$ python3 -q
>>> import numpy as np
>>> import numpy.linalg as la
>>> np.set_printoptions(suppress=True, linewidth=200)
>>> M2 = np.array([[2, 2, 9, 7], [0, 6, 4, 6], [3, 3, 7, 5], [0, 5, 0, 5]])
>>> data = M2 - M2.T
>>> data
array([[ 0,  2,  6,  7],
       [-2,  0,  1,  1],
       [-6, -1,  0,  5],
       [-7, -1, -5,  0]])
>>> r0 = np.array([5, 2, 2])
>>> np.cross(data[1, :3], data[2, :3])
array([ 1, -6,  2])
>>> np.convolve(data[1], r0)
array([-10,  -4,   1,   7,   4,   2])
>>> arr = np.array([[0, 0, 0],
...     [0, 0, 0],
...     [2, 2, 2],
...     [-2, 2, -2],
...     [0, 0, 0],
...     [0, 4, 0],
...     [0, 2, 2],
...     [0, 0, 0],
...     [-2, 2, -2],
...     [-2, 4, 0],
...     [0, 0, 0],
...     [0, 0, 0],
...     [0, 2, 2],
...     [0, 0, 0],
...     [0, 0, 0],
...     [0, 2, 2],
...     [0, 0, 0]])
>>> x = np.array([5, 0, 1])
>>> target = arr @ x
>>> target
array([  0,   0,  12, -12,   0,   0,   2,   0, -12, -10,   0,   0,   2,   0,   0,   2,   0])
>>> rng = np.random.default_rng(93256)
>>> target = target + 0.3 * rng.normal(size=17)
>>> target.round(2)
array([ -0.21,  -0.17,  12.34, -12.29,   0.5 ,  -0.91,   2.07,   0.15, -11.57,  -9.96,  -0.69,  -0.25,   1.82,  -0.29,   0.37,   2.56,  -0.81])
>>> beta, *_ = la.lstsq(arr, target)
>>> [round(float(la.norm(la.solve(arr.T @ arr + lam * np.eye(3), arr.T @ target))), 2) for lam in (0, 1, 10, 100)]
[4.96, 4.46, 3.09, 1.0]
>>> np.round(arr.T @ (target - arr @ beta), 2) + 0
array([0., 0., 0.])
>>> round(float(la.norm(target - arr @ beta)), 2)
1.73
>>> gram = arr.T @ arr
>>> np.round(la.eigvalsh(gram)[::-1], 2)
array([59.96, 32.64,  3.4 ])
>>> (arr @ arr.T).shape
(17, 17)
>>> np.diag(gram)
array([16, 56, 24])
>>> gram
array([[ 16, -12,  12],
       [-12,  56,   8],
       [ 12,   8,  24]])
>>> np.allclose(gram, gram.T)
True
>>> z = arr[:, 2] > np.median(arr[:, 2])
>>> r0 = arr[z].mean(axis=0) - arr[~z].mean(axis=0)
>>> np.argsort(-np.abs(r0).round(6), kind="stable")
array([2, 1, 0])
>>> r0.round(2)
array([0.96, 1.08, 2.31])
>>> x = np.array([-2, -2, 1])
>>> np.sign((arr @ x).round(6))
array([ 0,  0, -1, -1,  0, -1, -1,  0, -1, -1,  0,  0, -1,  0,  0, -1,  0])
>>> la.norm(arr @ x) <= la.norm(arr, 2) * la.norm(x) + 1e-9
np.True_
>>> arr @ (2 * x)
array([  0,   0, -12,  -4,   0, -16,  -4,   0,  -4,  -8,   0,   0,  -4,   0,   0,  -4,   0])
>>> dist = la.norm(arr[:, None] - arr[None], axis=-1)
>>> np.unravel_index(dist.round(6).argmax(), dist.shape)
(np.int64(2), np.int64(3))
>>> dist.shape
(17, 17)
>>> dist.mean(axis=1).argmax()
np.int64(9)
>>> np.flatnonzero(dist[7] < dist.mean() / 2)
array([ 0,  1,  4,  7, 10, 11, 13, 14, 16])
>>> np.round(la.norm(arr - arr.mean(axis=0), axis=1), 2)
array([1.22, 1.22, 2.96, 2.96, 1.22, 2.84, 1.96, 1.22, 2.96, 3.34, 1.22, 1.22, 1.96, 1.22, 1.22, 1.96, 1.22])
>>> W0 = np.load("m.npy")
>>> W0
array([[0, 0, 1],
       [0, 0, 0],
       [1, 0, 0]])
>>> Uu, sv, VT = la.svd(W0)
>>> sv
array([1., 1., 0.])
>>> M2 = Uu[:, :2] @ np.diag(sv[:2]) @ VT[:2]
>>> la.matrix_rank(M2)
np.int64(2)
>>> round(float(la.norm(W0 - M2, 2)), 2), sv[2]
(0.0, np.float64(0.0))
>>> la.matrix_rank(W0, rtol=0.05)
np.int64(2)
>>> round(float(la.norm(W0 - M2) / la.norm(W0)), 2)
0.0
>>> W0.T @ W0
array([[1, 0, 0],
       [0, 0, 0],
       [0, 0, 1]])
>>> np.round(la.norm(W0, axis=0), 2)
array([1., 0., 1.])
>>> np.round(la.pinv(W0), 2)
array([[0., 0., 1.],
       [0., 0., 0.],
       [1., 0., 0.]])
>>> w, V = la.eigh(W0)
>>> x = np.array([0, 2, 1])
>>> np.round(V * np.maximum(w, 0) @ V.T, 2)
array([[0.5, 0. , 0.5],
       [0. , 0. , 0. ],
       [0.5, 0. , 0.5]])
>>> (np.sign(V[:, -1].round(6)) == np.sign(V[0, -1].round(6))).astype(int)
array([1, 0, 1])
>>> Z = np.sign(np.array([[1, 0, 4], [2, 0, 1], [4, 0, 0]]))
>>> M2 = (np.tril(Z, -1) + np.eye(3)) @ (np.triu(Z, 1) + np.eye(3))
>>> w = np.array([3, -3, -2])
>>> M = np.rint(M2 * w @ la.inv(M2)) + 0
>>> M
array([[ 8.,  0., -5.],
       [10., -3., -4.],
       [10.,  0., -7.]])
>>> x = np.array([0, 0, 2])
>>> a = np.maximum(M @ x, 0)
>>> np.maximum(M @ x, 0) - np.maximum(-M @ x, 0)
array([-10.,  -8., -14.])
>>> M.T @ a
array([0., 0., 0.])
>>> np.flatnonzero(a > 1e-9)
array([], dtype=int64)
>>> w, V = la.eig(M)
>>> np.round(np.sort(la.eigvals(la.inv(M))), 2)
array([-0.5 , -0.33,  0.33])
>>> w
array([-3.,  3., -2.])
>>> M @ V[:, 0] - w[0] * V[:, 0]
array([0., 0., 0.])
>>> z = rng.permutation(3)
>>> z
array([0, 2, 1])
>>> M2 = M[z][:, z]
>>> np.round(np.sort(np.abs(la.eigvals(M2))), 2)
array([2., 3., 3.])
>>> np.trace(M2)
np.float64(-2.0)
>>> m1 = np.loadtxt("data.csv", delimiter=",")
>>> m1
array([[ 0.96,  2.04, -0.06],
       [ 0.9 ,  2.  ,  0.08],
       [ 1.01,  2.03, -0.05],
       [ 0.95,  1.87,  0.04],
       [ 0.95,  1.99, -0.02],
       [ 0.98,  1.98,  0.01],
       [ 0.97,  2.03,  0.04],
       [ 0.99,  2.08,  0.07],
       [ 1.12,  1.03,  2.94],
       [ 1.06,  1.03,  2.93],
       [ 1.11,  1.07,  3.03],
       [ 0.99,  0.97,  3.08],
       [ 0.98,  0.95,  3.07],
       [ 0.93,  0.92,  3.  ],
       [ 1.02,  1.  ,  2.99],
       [ 0.99,  0.99,  2.98],
       [-0.07,  2.99,  2.  ],
       [ 0.01,  2.88,  2.  ],
       [-0.07,  2.94,  2.11],
       [-0.03,  3.02,  1.98],
       [-0.04,  2.95,  1.95],
       [ 0.05,  3.  ,  2.02],
       [ 0.01,  3.06,  2.05],
       [-0.06,  3.02,  1.96]])
>>> x = np.array([-3, -4, 3])
>>> target = m1 @ x
>>> np.round(la.solve(m1.T @ m1, m1.T @ target), 2)
array([-3., -4.,  3.])
>>> np.round(la.pinv(m1) @ m1, 2) + 0
array([[1., 0., 0.],
       [0., 1., 0.],
       [0., 0., 1.]])
>>> target = target + 0.1 * rng.normal(size=24)
>>> target.round(2)
array([-11.24, -10.57, -11.38, -10.13, -10.9 , -10.88, -10.75, -11.05,   1.32,   1.28,   1.47,   2.35,   2.37,   2.7 ,   1.83,   1.98,  -5.85,  -5.64,  -5.32,  -6.08,  -5.8 ,  -6.08,  -6.06,  -6.1 ])
>>> beta, *_ = la.lstsq(m1, target)
>>> beta.round()
array([-3., -4.,  3.])
>>> round(la.norm(target - m1 @ beta), 2)
np.float64(0.4)
>>> Ac = m1 - m1.mean(axis=0)
>>> Uu, sv, VT = la.svd(Ac, full_matrices=False)
>>> np.abs(VT[0]).argmax()
np.int64(2)
>>> la.matrix_rank(Ac)
np.int64(3)
>>> np.abs(Uu[:, 0]).argmax()
np.int64(11)
>>> np.round(np.abs(VT[-1]), 2)
array([0.84, 0.52, 0.16])
>>> np.searchsorted(np.cumsum(sv ** 2) / (sv ** 2).sum(), 0.9) + 1
np.int64(2)
>>> sv.round(2)
array([6.31, 4.32, 0.27])
>>> feats = np.load("arr.npy")
>>> feats
array([[ 6., -2., -1., -4.],
       [-4.,  4.,  1.,  4.],
       [ 2., -2.,  1., -2.],
       [ 6., -2., -1., -4.]])
>>> Uu, sv, VT = la.svd(feats)
>>> V = VT[:(sv > 1e-8).sum()]
>>> x = feats[1] + 5 * feats[2] + rng.integers(2) * np.eye(4)[3]
>>> x
array([ 6., -6.,  6., -6.])
>>> np.allclose(V.T @ V @ x, x)
True
>>> la.matrix_rank(np.vstack([feats, x]))
np.int64(3)
>>> np.round(V.T @ V, 2) + 0
array([[ 0.83,  0.17,  0.  , -0.33],
       [ 0.17,  0.83,  0.  ,  0.33],
       [ 0.  ,  0.  ,  1.  ,  0.  ],
       [-0.33,  0.33,  0.  ,  0.33]])
>>> [round(float(x), 2) for x in la.svd(feats, compute_uv=False)[:3]]
[12.97, 2.46, 1.3]
>>> la.cond(feats) > 100
np.True_
>>> la.matrix_rank(feats, rtol=0.1)
np.int64(3)
>>> np.argsort(-la.norm(feats, axis=0).round(6), kind="stable")[:3]
array([0, 3, 1])
>>> round(float(la.eigvals(feats).sum().real), 2)
7.0
>>> round(la.det(feats.T), 2)
np.float64(-0.0)
>>> np.einsum("ij,ji->", feats, feats)
np.float64(17.0)
>>> np.round(np.poly(feats), 2) + 0
array([  1.,  -7.,  16., -12.,   0.])
>>> P = np.triu(np.array([[0, 0, 0, 2], [0, 1, 0, 2], [2, 2, 0, 2], [1, 0, 1, 2]]), 1) + np.eye(4)
>>> M2 = P @ feats @ la.inv(P)
>>> P @ feats - feats @ P
array([[ 12.,  -4.,  -2., -14.],
       [ 12.,  -4.,  -2., -10.],
       [ 12.,  -4.,  -2., -10.],
       [  0.,   0.,   0.,  -6.]])
>>> la.matrix_rank(M2)
np.int64(3)
>>> np.trace(M2), np.trace(feats)
(np.float64(7.0), np.float64(7.0))
>>> E = np.load("run5.npy")
>>> E
array([[-3., -1.,  0.,  0.],
       [-1., -3., -1.,  0.],
       [ 0., -1., -4., -1.],
       [ 0.,  0., -1.,  1.]])
>>> M2 = np.array([[-3, -3], [-1, 0], [3, 0], [2, -1]])
>>> np.einsum("ik,kj->ji", E, M2)
array([[ 10.,   3., -13.,  -1.],
       [  9.,   3.,   1.,  -1.]])
>>> E @ M2
array([[ 10.,   9.],
       [  3.,   3.],
       [-13.,   1.],
       [ -1.,  -1.]])
>>> np.vstack([E, M2.T]).shape
(6, 4)
>>> w, V = la.eig(E)
>>> np.round(np.sort(la.eigvals(E @ E)), 2)
array([ 1.44,  3.19, 12.37, 24.  ])
>>> np.round(np.prod(w), 2)
np.float64(-37.0)
>>> M2 = np.array([[0, 5, 1], [5, 2, 1]])
>>> Z = np.kron(M2, E)
>>> Z.shape
(8, 12)
>>> Z
array([[ -0.,  -0.,   0.,   0., -15.,  -5.,   0.,   0.,  -3.,  -1.,   0.,   0.],
       [ -0.,  -0.,  -0.,   0.,  -5., -15.,  -5.,   0.,  -1.,  -3.,  -1.,   0.],
       [  0.,  -0.,  -0.,  -0.,   0.,  -5., -20.,  -5.,   0.,  -1.,  -4.,  -1.],
       [  0.,   0.,  -0.,   0.,   0.,   0.,  -5.,   5.,   0.,   0.,  -1.,   1.],
       [-15.,  -5.,   0.,   0.,  -6.,  -2.,   0.,   0.,  -3.,  -1.,   0.,   0.],
       [ -5., -15.,  -5.,   0.,  -2.,  -6.,  -2.,   0.,  -1.,  -3.,  -1.,   0.],
       [  0.,  -5., -20.,  -5.,   0.,  -2.,  -8.,  -2.,   0.,  -1.,  -4.,  -1.],
       [  0.,   0.,  -5.,   5.,   0.,   0.,  -2.,   2.,   0.,   0.,  -1.,   1.]])
>>> J = np.array([[14, 6, 10], [6, 6, 3], [10, 3, 6]])
>>> z = rng.permutation(3)
>>> z
array([0, 2, 1])
>>> M2 = J[z][:, z]
>>> np.round(np.sort(np.abs(la.eigvals(M2))), 2)
array([ 0.93,  3.6 , 23.33])
>>> np.diag(M2)
array([14,  6,  6])
>>> M2
array([[14, 10,  6],
       [10,  6,  3],
       [ 6,  3,  6]])
>>> np.trace(M2)
np.int64(26)
>>> round(la.norm(J) ** 2 / la.norm(J, 2) ** 2, 2)
np.float64(1.03)
>>> np.round(la.norm(J, 2), 2)
np.float64(23.33)
>>> J[2] @ J[1]
np.int64(96)
>>> round(float(la.norm(J[2], 1)), 2), round(float(la.norm(J[2], np.inf)), 2)
(19.0, 10.0)
>>> la.norm(J, axis=1).argmax()
np.int64(0)
>>> np.round(la.norm(J, axis=0), 2)
array([18.22,  9.  , 12.04])
>>> O = J.astype(float).copy()
>>> for j in range(3):
...     O[:, j] -= O[:, :j] @ (O[:, :j].T @ O[:, j])
...     O[:, j] /= la.norm(O[:, j])
... 
>>> O.round(2)
array([[ 0.77, -0.09,  0.63],
       [ 0.33,  0.9 , -0.27],
       [ 0.55, -0.42, -0.72]])
>>> np.round(O.T @ O, 2) + 0
array([[1., 0., 0.],
       [0., 1., 0.],
       [0., 0., 1.]])
>>> x = np.array([-1, -1, -2])
>>> np.round(la.det(O), 2)
np.float64(-1.0)
>>> np.round(la.inv(O), 2)
array([[ 0.77,  0.33,  0.55],
       [-0.09,  0.9 , -0.42],
       [ 0.63, -0.27, -0.72]])
>>> np.round(np.sort(np.abs(np.degrees(np.angle(la.eigvals(O))))), 2)
array([ 13.05,  13.05, 180.  ])
>>> 3 - la.matrix_rank(O - np.eye(3), tol=1e-8)
np.int64(0)
